>>> import numpy as np
>>> from numpy import linalg as LA
>>> np.set_printoptions(precision=2, suppress=True, linewidth=200)
>>> def rd(a):
...     return np.round(a, 2) + 0
... 
>>> M = np.load("w.npy")
>>> M
array([[1, 1, 1, 1, 1, 1],
       [2, 3, 2, 3, 2, 3],
       [1, 2, 1, 2, 1, 2],
       [1, 1, 1, 1, 1, 1],
       [2, 3, 2, 3, 2, 3],
       [1, 2, 1, 2, 1, 2]])
>>> # columns 0 and 2 are equal
>>> LA.matrix_rank(M, rtol=0.1)
np.int64(1)
>>> [round(float(x), 2) for x in LA.svd(M, compute_uv=False)[:3]]
[10.91, 0.95, 0.0]
>>> LA.cond(M) > 100
np.True_
>>> np.allclose(M[:-1].T @ LA.lstsq(M[:-1].T, M[-1])[0], M[-1])
True
>>> np.unique(M.round(6), axis=0).shape
(3, 6)
>>> LA.lstsq(M[:-1].T, M[-1])[2]
np.int32(2)
>>> rd(M @ LA.pinv(M) @ M)
array([[1., 1., 1., 1., 1., 1.],
       [2., 3., 2., 3., 2., 3.],
       [1., 2., 1., 2., 1., 2.],
       [1., 1., 1., 1., 1., 1.],
       [2., 3., 2., 3., 2., 3.],
       [1., 2., 1., 2., 1., 2.]])
>>> theta = np.radians(30)
>>> Rm = np.eye(6)
>>> Rm[0, 0] = Rm[3, 3] = np.cos(theta)
>>> Rm[0, 3], Rm[3, 0] = -np.sin(theta), np.sin(theta)
>>> rd(Rm)
array([[ 0.87,  0.  ,  0.  , -0.5 ,  0.  ,  0.  ],
       [ 0.  ,  1.  ,  0.  ,  0.  ,  0.  ,  0.  ],
       [ 0.  ,  0.  ,  1.  ,  0.  ,  0.  ,  0.  ],
       [ 0.5 ,  0.  ,  0.  ,  0.87,  0.  ,  0.  ],
       [ 0.  ,  0.  ,  0.  ,  0.  ,  1.  ,  0.  ],
       [ 0.  ,  0.  ,  0.  ,  0.  ,  0.  ,  1.  ]])
>>> Y = M @ Rm.T
>>> np.allclose(M @ M.T, Y @ Y.T)
True
>>> rd(np.abs(Y - M).max(axis=0))
array([1.77, 0.  , 0.  , 0.6 , 0.  , 0.  ])
>>> E = np.load("run0.npy")
>>> E
array([[ 0,  0,  0,  0,  0],
       [ 0, -1,  0,  0,  0],
       [ 0,  0,  0,  0,  2],
       [ 0,  0,  0,  0,  0],
       [ 2,  0,  0,  0,  0]])
>>> # looks like rank 3
>>> x0 = np.array([1, -2, 1, 0, -1])
>>> E @ (2 * x0)
array([ 0,  4, -4,  0,  4])
>>> E * x0
array([[ 0,  0,  0,  0,  0],
       [ 0,  2,  0,  0,  0],
       [ 0,  0,  0,  0, -2],
       [ 0,  0,  0,  0,  0],
       [ 2,  0,  0,  0,  0]])
>>> E @ np.ones(5)
array([ 0., -1.,  2.,  0.,  2.])
>>> LA.norm(E @ x0) <= LA.norm(E, 2) * LA.norm(x0) + 1e-9
np.True_
>>> (E * x0).sum(axis=1)
array([ 0,  2, -2,  0,  2])
>>> t3 = np.stack([E, 5 * E, E[::-1]])
>>> LA.matrix_rank(t3)
array([3, 3, 3])
>>> rd(LA.det(t3))
array([0., 0., 0.])
>>> t3.shape
(3, 5, 5)
>>> rd(LA.norm(t3, axis=(1, 2)))
array([ 3., 15.,  3.])
